$ ipython --no-banner

In [1]: import numpy as np

In [2]: np.set_printoptions(precision=1, suppress=True, linewidth=120)

In [3]: feats = np.load("sample18.npy")

In [4]: feats
Out[4]: 
array([[-1., -1.,  0.,  0.,  0., -1.,  3.],
       [ 0.,  2., -2.,  2., -2.,  3.,  0.],
       [-2.,  0., -1., -3., -1., -3., -3.],
       [ 0.,  0.,  0.,  1.,  2.,  2.,  2.],
       [ 0.,  0.,  0.,  0.,  0.,  0.,  0.],
       [ 0.,  0.,  0.,  1.,  3.,  1.,  2.],
       [ 0.,  0.,  0.,  2.,  2.,  1.,  1.]])

In [5]: left, sig, Vt = np.linalg.svd(feats)

In [6]: evecs = Vt[:(sig > 1e-8).sum()]

In [7]: rng = np.random.default_rng(9877)

In [8]: vec = feats[5] + 5 * feats[1] + rng.integers(2) * np.eye(7)[3]

In [9]: vec
Out[9]: array([  0.,  10., -10.,  11.,  -7.,  16.,   2.])

In [10]: np.diag(evecs.T @ evecs)
Out[10]: array([0.8, 0.6, 0.6, 1. , 1. , 1. , 1. ])

In [11]: round(float(np.linalg.norm(vec - evecs.T @ evecs @ vec)), 1)
Out[11]: 0.0

In [12]: np.round(evecs.T @ evecs, 1) + 0
Out[12]: 
array([[ 0.8,  0.3,  0.3,  0. ,  0. ,  0. ,  0. ],
       [ 0.3,  0.6, -0.4,  0. ,  0. ,  0. ,  0. ],
       [ 0.3, -0.4,  0.6,  0. ,  0. ,  0. ,  0. ],
       [ 0. ,  0. ,  0. ,  1. ,  0. ,  0. ,  0. ],
       [ 0. ,  0. ,  0. ,  0. ,  1. ,  0. ,  0. ],
       [ 0. ,  0. ,  0. ,  0. ,  0. ,  1. ,  0. ],
       [ 0. ,  0. ,  0. ,  0. ,  0. ,  0. ,  1. ]])

In [13]: left, sig, Vt = np.linalg.svd(feats)

In [14]: sig.round(1) + 0
Out[14]: array([8. , 5.3, 2.9, 2.4, 1.1, 0.4, 0. ])

In [15]: A2 = left[:, :6] @ np.diag(sig[:6]) @ Vt[:6]

In [16]: np.linalg.matrix_rank(feats, rtol=0.05)
Out[16]: np.int64(6)

In [17]: E = np.loadtxt("case18.csv", delimiter=",")

In [18]: E
Out[18]: 
array([[-1.,  1.,  0.,  0.,  0.,  0.,  0.,  0.,  0.,  0.,  0.,  0.,  0.,  0.,  0.,  0.],
       [ 0., -1.,  1.,  0.,  0.,  0.,  0.,  0.,  0.,  0.,  0.,  0.,  0.,  0.,  0.,  0.],
       [ 0.,  0., -1.,  1.,  0.,  0.,  0.,  0.,  0.,  0.,  0.,  0.,  0.,  0.,  0.,  0.],
       [ 0.,  0.,  0., -1.,  1.,  0.,  0.,  0.,  0.,  0.,  0.,  0.,  0.,  0.,  0.,  0.],
       [ 0.,  0.,  0.,  0., -1.,  1.,  0.,  0.,  0.,  0.,  0.,  0.,  0.,  0.,  0.,  0.],
       [ 0.,  0.,  0.,  0.,  0., -1.,  1.,  0.,  0.,  0.,  0.,  0.,  0.,  0.,  0.,  0.],
       [ 0.,  0.,  0.,  0.,  0.,  0., -1.,  1.,  0.,  0.,  0.,  0.,  0.,  0.,  0.,  0.],
       [ 0.,  0.,  0.,  0.,  0.,  0.,  0., -1.,  1.,  0.,  0.,  0.,  0.,  0.,  0.,  0.],
       [ 0.,  0.,  0.,  0.,  0.,  0.,  0.,  0., -1.,  1.,  0.,  0.,  0.,  0.,  0.,  0.],
       [ 0.,  0.,  0.,  0.,  0.,  0.,  0.,  0.,  0., -1.,  1.,  0.,  0.,  0.,  0.,  0.],
       [ 0.,  0.,  0.,  0.,  0.,  0.,  0.,  0.,  0.,  0., -1.,  1.,  0.,  0.,  0.,  0.],
       [ 0.,  0.,  0.,  0.,  0.,  0.,  0.,  0.,  0.,  0.,  0., -1.,  1.,  0.,  0.,  0.],
       [ 0.,  0.,  0.,  0.,  0.,  0.,  0.,  0.,  0.,  0.,  0.,  0., -1.,  1.,  0.,  0.],
       [ 0.,  0.,  0.,  0.,  0.,  0.,  0.,  0.,  0.,  0.,  0.,  0.,  0., -1.,  1.,  0.],
       [ 0.,  0.,  0.,  0.,  0.,  0.,  0.,  0.,  0.,  0.,  0.,  0.,  0.,  0., -1.,  1.],
       [ 0.,  0.,  0.,  0.,  0.,  0.,  0.,  0.,  0.,  0.,  0.,  0.,  0.,  0.,  0., -1.]])

In [19]: np.linalg.norm(E, axis=0)
Out[19]: array([1. , 1.4, 1.4, 1.4, 1.4, 1.4, 1.4, 1.4, 1.4, 1.4, 1.4, 1.4, 1.4, 1.4, 1.4, 1.4])

In [20]: round(np.linalg.norm(E, 1), 1), round(np.linalg.norm(E, np.inf), 1)
Out[20]: (np.float64(2.0), np.float64(2.0))

In [21]: round(float(np.linalg.norm(E, 2)), 1)
Out[21]: 2.0

In [22]: np.allclose(E, E.T)
Out[22]: False

In [23]: np.trace(E)
Out[23]: np.float64(-16.0)

In [24]: rank = np.linalg.matrix_rank(feats)

In [25]: rank
Out[25]: np.int64(6)

In [26]: ns = np.linalg.svd(feats)[2][rank:].T

In [27]: np.round(feats @ ns, 1) + 0
Out[27]: 
array([[0.],
       [0.],
       [0.],
       [0.],
       [0.],
       [0.],
       [0.]])

In [28]: np.round(ns[:, 0] / ns[np.abs(ns[:, 0]).round(6).argmax(), 0], 1) + 0
Out[28]: array([-0.6,  1. ,  1. ,  0. , -0.1, -0.1,  0.1])

In [29]: [int(np.linalg.matrix_rank(feats[:i])) for i in range(1, len(feats) + 1)]
Out[29]: [1, 2, 3, 4, 4, 5, 6]

In [30]: np.round(ns @ ns.T, 1) + 0
Out[30]: 
array([[ 0.2, -0.3, -0.3,  0. ,  0. ,  0. ,  0. ],
       [-0.3,  0.4,  0.4,  0. ,  0. ,  0. ,  0. ],
       [-0.3,  0.4,  0.4,  0. ,  0. ,  0. ,  0. ],
       [ 0. ,  0. ,  0. ,  0. ,  0. ,  0. ,  0. ],
       [ 0. ,  0. ,  0. ,  0. ,  0. ,  0. ,  0. ],
       [ 0. ,  0. ,  0. ,  0. ,  0. ,  0. ,  0. ],
       [ 0. ,  0. ,  0. ,  0. ,  0. ,  0. ,  0. ]])

In [31]: ns.shape
Out[31]: (7, 1)

In [32]: [int(np.linalg.matrix_rank(feats[:, :j + 1])) for j in range(7)]
Out[32]: [1, 2, 3, 4, 5, 6, 6]

In [33]: np.linalg.norm(feats, axis=0)
Out[33]: array([2.2, 2.2, 2.2, 4.4, 4.7, 5. , 5.2])

In [34]: round(float(np.linalg.norm(feats[1], 1)), 1), round(float(np.linalg.norm(feats[1], np.inf)), 1)
Out[34]: (11.0, 3.0)

In [35]: round(np.linalg.norm(feats, 2), 1)
Out[35]: np.float64(8.0)

In [36]: round(float(np.linalg.norm(feats[1] - feats[6])), 1)
Out[36]: 5.4

In [37]: feats[1] @ feats[6]
Out[37]: np.float64(3.0)

In [38]: np.round(np.linalg.norm(feats, "nuc"), 1)
Out[38]: np.float64(20.2)
